$ python -q
>>> import numpy as np
>>> from numpy import linalg as LA
>>> np.set_printoptions(precision=3, suppress=True, linewidth=120, sign=" ")
>>> X = np.loadtxt("layer19.csv", delimiter=",")
>>> X
array([[-3.,  0., -3.,  0., -3.,  0.],
       [ 3., -3.,  3., -3.,  3., -3.],
       [-2., -2., -2., -2., -2., -2.],
       [-3.,  0., -3.,  0., -3.,  0.],
       [ 3., -3.,  3., -3.,  3., -3.],
       [-2., -2., -2., -2., -2., -2.]])
>>> U, sv, Vh = LA.svd(X)
>>> V = Vh[:(sv > 1e-8).sum()]
>>> rng = np.random.default_rng(946748)
>>> x = X[2] + -2 * X[1] + rng.integers(2) * np.eye(6)[0]
>>> x
array([-7.,  4., -8.,  4., -8.,  4.])
>>> LA.matrix_rank(np.vstack([X, x]))
np.int64(3)
>>> np.allclose(V.T @ V @ x, x)
False
>>> Y = X[0, 0] * X[1:] - np.outer(X[1:, 0], X[0])
>>> Y
array([[ 0.,  9.,  0.,  9.,  0.,  9.],
       [ 0.,  6.,  0.,  6.,  0.,  6.],
       [ 0.,  0.,  0.,  0.,  0.,  0.],
       [ 0.,  9.,  0.,  9.,  0.,  9.],
       [ 0.,  6.,  0.,  6.,  0.,  6.]])
>>> np.flatnonzero(~Y.round(6).any(axis=1))
array([ 2])
>>> LA.lstsq(Y[:-1].T, Y[-1])[2]
np.int32(1)
>>> np.abs(np.diag(LA.qr(Y)[1])) > 1e-9
array([False,  True, False, False, False])
>>> np.unique(Y.round(6), axis=0).shape
(3, 6)
>>> M = np.load("sample10.npy")
>>> M
array([[ -8,  -8, -12,   0],
       [-12, -12, -18,   0],
       [ 16,  16,  24,   0],
       [  4,   4,   6,   0],
       [ 10,  10,  15,   0]])
>>> U, sv, Vh = LA.svd(M, full_matrices=False)
>>> np.round(np.sqrt((sv ** 2).sum()), 3), round(LA.norm(M), 3)
(np.float64(49.649), np.float64(49.649))
>>> sv.round(3) + 0
array([ 49.649,   0.   ,   0.   ,   0.   ])
>>> C2 = X.T @ X
>>> np.trace(C2), (X ** 2).sum()
(np.float64(210.0), np.float64(210.0))
>>> np.round(LA.eigvalsh(C2)[::-1], 3) + 0
array([ 145.361,   64.639,    0.   ,    0.   ,    0.   ,    0.   ])
>>> np.diag(C2)
array([ 44.,  26.,  44.,  26.,  44.,  26.])
>>> C2
array([[ 44., -10.,  44., -10.,  44., -10.],
       [-10.,  26., -10.,  26., -10.,  26.],
       [ 44., -10.,  44., -10.,  44., -10.],
       [-10.,  26., -10.,  26., -10.,  26.],
       [ 44., -10.,  44., -10.,  44., -10.],
       [-10.,  26., -10.,  26., -10.,  26.]])
>>> LA.matrix_rank(C2)
np.int64(2)
>>> np.allclose(C2, C2.T)
True
>>> F = np.loadtxt("case2.csv", delimiter=",")
>>> F
array([[ 4.,  0.,  0.,  0.,  0.,  0.,  0.,  0.],
       [ 0.,  2.,  1.,  2.,  0.,  0.,  0.,  3.],
       [ 0.,  1.,  1.,  1.,  1.,  0.,  2.,  3.],
       [ 0.,  0.,  3.,  3.,  1.,  0.,  3.,  2.],
       [ 0.,  3.,  0.,  2.,  3.,  1.,  0.,  1.],
       [ 0.,  0.,  1.,  3.,  2.,  0.,  1.,  3.],
       [ 0.,  2.,  0.,  1.,  3.,  1.,  3.,  0.],
       [ 0.,  0.,  0.,  2.,  1.,  3.,  0.,  1.]])
>>> Y = np.array([[-2, 1, 3],
...     [1, 1, -1],
...     [-3, 0, -2],
...     [-2, -3, -2],
...     [-3, -2, -3],
...     [-2, 3, -1],
...     [0, -3, 0],
...     [-2, -3, -1]])
>>> np.einsum("ij->j", F)
array([  4.,   8.,   6.,  14.,  11.,   5.,   9.,  13.])
>>> F @ Y
array([[ -8.,   4.,  12.],
       [-11., -13., -11.],
       [-13., -19., -11.],
       [-22., -26., -17.],
       [-14.,  -9., -18.],
       [-21., -25., -17.],
       [-11., -13., -14.],
       [-15.,  -2., -11.]])
>>> LA.matrix_rank(np.vstack([F, Y.T]))
np.int64(8)
>>> np.einsum("ik,kj->ij", F, Y)
array([[ -8.,   4.,  12.],
       [-11., -13., -11.],
       [-13., -19., -11.],
       [-22., -26., -17.],
       [-14.,  -9., -18.],
       [-21., -25., -17.],
       [-11., -13., -14.],
       [-15.,  -2., -11.]])
>>> np.vstack([F, Y.T]).shape
(11, 8)
>>> Y.T @ F.T
array([[ -8., -11., -13., -22., -14., -21., -11., -15.],
       [  4., -13., -19., -26.,  -9., -25., -13.,  -2.],
       [ 12., -11., -11., -17., -18., -17., -14., -11.]])
>>> F @ F
array([[ 16.,   0.,   0.,   0.,   0.,   0.,   0.,   0.],
       [  0.,   5.,   9.,  17.,   6.,   9.,   8.,  16.],
       [  0.,  10.,   5.,  16.,  14.,  12.,  11.,  12.],
       [  0.,  12.,  12.,  21.,  20.,  10.,  24.,  18.],
       [  0.,  15.,  10.,  23.,  14.,   6.,   7.,  20.],
       [  0.,   9.,  10.,  21.,  16.,  12.,  14.,  14.],
       [  0.,  19.,   6.,  19.,  21.,   6.,  13.,  14.],
       [  0.,   3.,   9.,  19.,  12.,   4.,   9.,  15.]])
>>> (F + F.T) / 2
array([[ 4. ,  0. ,  0. ,  0. ,  0. ,  0. ,  0. ,  0. ],
       [ 0. ,  2. ,  1. ,  1. ,  1.5,  0. ,  1. ,  1.5],
       [ 0. ,  1. ,  1. ,  2. ,  0.5,  0.5,  1. ,  1.5],
       [ 0. ,  1. ,  2. ,  3. ,  1.5,  1.5,  2. ,  2. ],
       [ 0. ,  1.5,  0.5,  1.5,  3. ,  1.5,  1.5,  1. ],
       [ 0. ,  0. ,  0.5,  1.5,  1.5,  0. ,  1. ,  3. ],
       [ 0. ,  1. ,  1. ,  2. ,  1.5,  1. ,  3. ,  0. ],
       [ 0. ,  1.5,  1.5,  2. ,  1. ,  3. ,  0. ,  1. ]])
>>> assert F == F.T
Traceback (most recent call last):
  File "<python-input-41>", line 1, in <module>
    assert F == F.T
           ^^^^^^^^
ValueError: The truth value of an array with more than one element is ambiguous. Use a.any() or a.all()
>>> np.trace(F)
np.float64(17.0)
>>> (F - F.T) / 2
array([[ 0. ,  0. ,  0. ,  0. ,  0. ,  0. ,  0. ,  0. ],
       [ 0. ,  0. ,  0. ,  1. , -1.5,  0. , -1. ,  1.5],
       [ 0. ,  0. ,  0. , -1. ,  0.5, -0.5,  1. ,  1.5],
       [ 0. , -1. ,  1. ,  0. , -0.5, -1.5,  1. ,  0. ],
       [ 0. ,  1.5, -0.5,  0.5,  0. , -0.5, -1.5,  0. ],
       [ 0. ,  0. ,  0.5,  1.5,  0.5,  0. ,  0. ,  0. ],
       [ 0. ,  1. , -1. , -1. ,  1.5,  0. ,  0. ,  0. ],
       [ 0. , -1.5, -1.5,  0. ,  0. ,  0. ,  0. ,  0. ]])
>>> J = np.loadtxt("arr.csv", delimiter=",")
>>> J
array([[ -0.2,  -1.6,   1.1,   1.6,  -2. ,   1.8,  -2.4,   0.4,  -1.8],
       [  0.7,   0.1,   0.3,   0. ,  -4. ,  -0.4,   0.5,   0. ,  -0.5],
       [ -0.3,   0. ,   0.7,   1.2,  -6. ,  -1.2,  -0.4,  -0.9,  -1.2],
       [  1.7,  -0.2,   0.5,   1.2, -13. ,  -0.5,   0.2,  -0.3,   0.3],
       [  0.6,  -0.8,   0.5,  -0.8,   8. ,   0.3,  -0.3,  -1.2,  -2.4],
       [  0.9,  -0.7,  -0.8,  -0.1, -13. ,   0.7,   1.1,   0. ,  -0.3]])
>>> def softmax(z):
...     e = np.exp(z - z.max(axis=-1, keepdims=True))
...     return e / e.sum(axis=-1, keepdims=True)
... 
>>> softmax(J).sum(axis=1)
array([ 1.,  1.,  1.,  1.,  1.,  1.])
>>> np.round(softmax(10 * J[3]), 3) + 0
array([ 0.993,  0.   ,  0.   ,  0.007,  0.   ,  0.   ,  0.   ,  0.   ,  0.   ])
>>> scores = J @ J.T / np.sqrt(9)
>>> np.round(softmax(scores + np.triu(np.full(scores.shape, -np.inf), 1)), 3) + 0
array([[ 1.   ,  0.   ,  0.   ,  0.   ,  0.   ,  0.   ],
       [ 0.032,  0.968,  0.   ,  0.   ,  0.   ,  0.   ],
       [ 0.   ,  0.003,  0.996,  0.   ,  0.   ,  0.   ],
       [ 0.   ,  0.   ,  0.   ,  1.   ,  0.   ,  0.   ],
       [ 0.   ,  0.   ,  0.   ,  0.   ,  1.   ,  0.   ],
       [ 0.   ,  0.   ,  0.   ,  0.282,  0.   ,  0.718]])
>>> softmax(scores).round(6).argmax(axis=1)
array([ 3,  3,  3,  3,  4,  5])
>>> Y = np.array([[3, 3, 8, 9, -6, 9, -2, 6, -2, 2],
...     [-1, 3, -8, -8, 4, 0, 0, 8, -1, -6],
...     [-9, -2, -9, 3, -8, 3, 8, 1, -5, 8],
...     [2, -9, -3, -2, -2, 4, -1, -5, 8, 5]])
>>> arr = Y.T @ Y
>>> arr
array([[  95,    6,  107,    4,   46,    8,  -80,   -9,   56,  -50],
       [   6,  103,   45,   15,   28,  -15,  -13,   85,  -71,  -73],
       [ 107,   45,  218,  115,   -2,   33,  -85,  -10,   13,  -23],
       [   4,   15,  115,  158, -106,   82,    8,    3,  -41,   80],
       [  46,   28,   -2, -106,  120,  -86,  -50,   -2,   32, -110],
       [   8,  -15,   33,   82,  -86,  106,    2,   37,   -1,   62],
       [ -80,  -13,  -85,    8,  -50,    2,   69,    1,  -44,   55],
       [  -9,   85,  -10,    3,   -2,   37,    1,  126,  -65,  -53],
       [  56,  -71,   13,  -41,   32,   -1,  -44,  -65,   94,    2],
       [ -50,  -73,  -23,   80, -110,   62,   55,  -53,    2,  129]])
>>> LA.matrix_rank(arr, rtol=0.1)
np.int64(4)
>>> np.round(LA.norm(arr, 2) / LA.norm(arr), 3)
np.float64(0.657)
>>> np.argsort(-LA.norm(arr, axis=0).round(6), kind="stable")[:3]
array([ 2,  3,  9])
>>> E = np.loadtxt("mat.csv", delimiter=",")
>>> E
array([[ 6., -1., -3.,  3.,  1., -3.,  1., -2.],
       [ 6., -3., -3.,  1., -1.,  2.,  1., -2.],
       [ 6.,  2., -3.,  2., -3.,  0.,  0.,  0.],
       [-6.,  1.,  3., -1., -2., -3., -1.,  2.],
       [ 6., -2., -3.,  3.,  3.,  0.,  1., -2.],
       [ 2.,  2., -1., -1., -1.,  2.,  2.,  0.],
       [ 0.,  3.,  0.,  3., -1.,  3., -2.,  1.],
       [ 4.,  3., -2.,  3.,  3., -1., -2., -1.],
       [-6., -1.,  3.,  3.,  2., -3.,  2.,  0.],
       [-2.,  3.,  1., -1., -2.,  2., -1., -1.],
       [ 2., -1., -1., -2.,  3.,  2., -2.,  2.]])
>>> np.round(softmax(10 * E[10]), 3) + 0
array([ 0.,  0.,  0.,  0.,  1.,  0.,  0.,  0.])
>>> softmax(E).sum(axis=1)
array([ 1.,  1.,  1.,  1.,  1.,  1.,  1.,  1.,  1.,  1.,  1.])
>>> scores = E @ E.T / np.sqrt(8)
>>> softmax(scores).round(6).argmax(axis=1)
array([  0,   1,   2,   3,   4,   2,   6,   7,   8,   9,  10])
>>> softmax(scores)[10] @ E
array([ 2.014, -1.002, -1.007, -1.982,  2.996,  1.993, -1.99 ,  1.985])
>>> Y = E / np.sqrt((E ** 2).mean(axis=1, keepdims=True))
>>> Y[1]
array([ 2.105, -1.052, -1.052,  0.351, -0.351,  0.702,  0.351, -0.702])
>>> LA.matrix_rank(Y) == LA.matrix_rank(E)
np.True_
>>> U, sv, Vh = LA.svd(E)
>>> sv.round(3) + 0
array([ 18.26 ,   9.551,   7.671,   6.539,   4.711,   3.42 ,   2.62 ,   0.   ])
>>> Y = U[:, :7] @ np.diag(sv[:7]) @ Vh[:7]
>>> round(float(LA.norm(E - Y, 2)), 3), np.round(sv[7], 3)
(0.0, np.float64(0.0))
>>> LA.matrix_rank(E, rtol=0.05)
np.int64(7)
